>>> import numpy as np
>>> np.set_printoptions(precision=3, suppress=True, linewidth=200, sign=" ")
>>> m1 = np.load("data.npy")
>>> m1
array([[ 0.25 ,  0.2  ,  0.1  ,  0.25 ,  0.1  ,  0.1  ],
       [ 0.118,  0.294,  0.   ,  0.176,  0.294,  0.118],
       [ 0.278,  0.278,  0.056,  0.056,  0.167,  0.167],
       [ 0.222,  0.111,  0.222,  0.111,  0.278,  0.056],
       [ 0.1  ,  0.2  ,  0.   ,  0.1  ,  0.6  ,  0.   ],
       [ 0.125,  0.312,  0.188,  0.125,  0.188,  0.062]])
>>> m1.reshape(-1, 2)
array([[ 0.25 ,  0.2  ],
       [ 0.1  ,  0.25 ],
       [ 0.1  ,  0.1  ],
       [ 0.118,  0.294],
       [ 0.   ,  0.176],
       [ 0.294,  0.118],
       [ 0.278,  0.278],
       [ 0.056,  0.056],
       [ 0.167,  0.167],
       [ 0.222,  0.111],
       [ 0.222,  0.111],
       [ 0.278,  0.056],
       [ 0.1  ,  0.2  ],
       [ 0.   ,  0.1  ],
       [ 0.6  ,  0.   ],
       [ 0.125,  0.312],
       [ 0.188,  0.125],
       [ 0.188,  0.062]])
>>> m1.reshape(6, 7)
Traceback (most recent call last):
  File "<python-input-5>", line 1, in <module>
    m1.reshape(6, 7)
    ~~~~~~~~~~^^^^^^
ValueError: cannot reshape array of size 36 into shape (6,7)
>>> t3 = m1.reshape(6, 2, -1)
>>> print(t3.transpose(1, 0, 2))
[[[ 0.25   0.2    0.1  ]
  [ 0.118  0.294  0.   ]
  [ 0.278  0.278  0.056]
  [ 0.222  0.111  0.222]
  [ 0.1    0.2    0.   ]
  [ 0.125  0.312  0.188]]

 [[ 0.25   0.1    0.1  ]
  [ 0.176  0.294  0.118]
  [ 0.056  0.167  0.167]
  [ 0.111  0.278  0.056]
  [ 0.1    0.6    0.   ]
  [ 0.125  0.188  0.062]]]
>>> np.einsum("ihd,ihd->ih", t3, t3)
array([[ 0.113,  0.082],
       [ 0.1  ,  0.131],
       [ 0.157,  0.059],
       [ 0.111,  0.093],
       [ 0.05 ,  0.37 ],
       [ 0.148,  0.055]])
>>> t3[:, 0]
array([[ 0.25 ,  0.2  ,  0.1  ],
       [ 0.118,  0.294,  0.   ],
       [ 0.278,  0.278,  0.056],
       [ 0.222,  0.111,  0.222],
       [ 0.1  ,  0.2  ,  0.   ],
       [ 0.125,  0.312,  0.188]])
>>> print(np.einsum("ihd,jhd->hij", t3, t3).shape)
(2, 6, 6)
>>> t3.shape
(6, 2, 3)
>>> other = m1 / np.linalg.norm(m1, axis=1, keepdims=True)
>>> cov = other @ other.T
>>> (np.abs(cov) > 0.9).astype(int)
array([[ 1,  0,  0,  0,  0,  0],
       [ 0,  1,  0,  0,  0,  0],
       [ 0,  0,  1,  0,  0,  0],
       [ 0,  0,  0,  1,  0,  0],
       [ 0,  0,  0,  0,  1,  0],
       [ 0,  0,  0,  0,  0,  1]])
>>> cov[4]
array([ 0.524,  0.848,  0.627,  0.76 ,  1.   ,  0.685])
>>> print(np.linalg.norm(other, axis=1))
[ 1.  1.  1.  1.  1.  1.]
>>> np.linalg.norm(m1, axis=1)
array([ 0.442,  0.481,  0.465,  0.451,  0.648,  0.451])
>>> round(float(np.linalg.norm(m1[3] - m1[0])), 3)
0.277
>>> round(float(np.linalg.norm(m1, 1)), 3), np.round(np.linalg.norm(m1, np.inf), 3)
(1.626, np.float64(1.0))
>>> round(m1[3] @ m1[0], 3)
np.float64(0.161)
>>> other = m1 / np.sqrt((m1 ** 2).mean(axis=1, keepdims=True))
>>> print(m1 - m1.mean(axis=1, keepdims=True))
[[ 0.083  0.033 -0.067  0.083 -0.067 -0.067]
 [-0.049  0.127 -0.167  0.01   0.127 -0.049]
 [ 0.111  0.111 -0.111 -0.111  0.     0.   ]
 [ 0.056 -0.056  0.056 -0.056  0.111 -0.111]
 [-0.067  0.033 -0.167 -0.067  0.433 -0.167]
 [-0.042  0.146  0.021 -0.042  0.021 -0.104]]
>>> print(np.linalg.matrix_rank(other) == np.linalg.matrix_rank(m1))
True
>>> E = np.loadtxt("run10.csv", delimiter=",")
>>> E
array([[ 1.   ,  0.9  ,  0.81 ,  0.729,  0.656],
       [ 0.9  ,  1.   ,  0.9  ,  0.81 ,  0.729],
       [ 0.81 ,  0.9  ,  1.   ,  0.9  ,  0.81 ],
       [ 0.729,  0.81 ,  0.9  ,  1.   ,  0.9  ],
       [ 0.656,  0.729,  0.81 ,  0.9  ,  1.   ]])
>>> np.round(np.einsum("ij,ji->", E, E), 3)
np.float64(18.403)
>>> round(float(np.linalg.det(2 * E)), 3), np.round(np.linalg.det(E), 3)
(0.042, np.float64(0.001))
>>> print(np.kron(np.eye(2, dtype=int), E))
[[ 1.     0.9    0.81   0.729  0.656  0.     0.     0.     0.     0.   ]
 [ 0.9    1.     0.9    0.81   0.729  0.     0.     0.     0.     0.   ]
 [ 0.81   0.9    1.     0.9    0.81   0.     0.     0.     0.     0.   ]
 [ 0.729  0.81   0.9    1.     0.9    0.     0.     0.     0.     0.   ]
 [ 0.656  0.729  0.81   0.9    1.     0.     0.     0.     0.     0.   ]
 [ 0.     0.     0.     0.     0.     1.     0.9    0.81   0.729  0.656]
 [ 0.     0.     0.     0.     0.     0.9    1.     0.9    0.81   0.729]
 [ 0.     0.     0.     0.     0.     0.81   0.9    1.     0.9    0.81 ]
 [ 0.     0.     0.     0.     0.     0.729  0.81   0.9    1.     0.9  ]
 [ 0.     0.     0.     0.     0.     0.656  0.729  0.81   0.9    1.   ]]
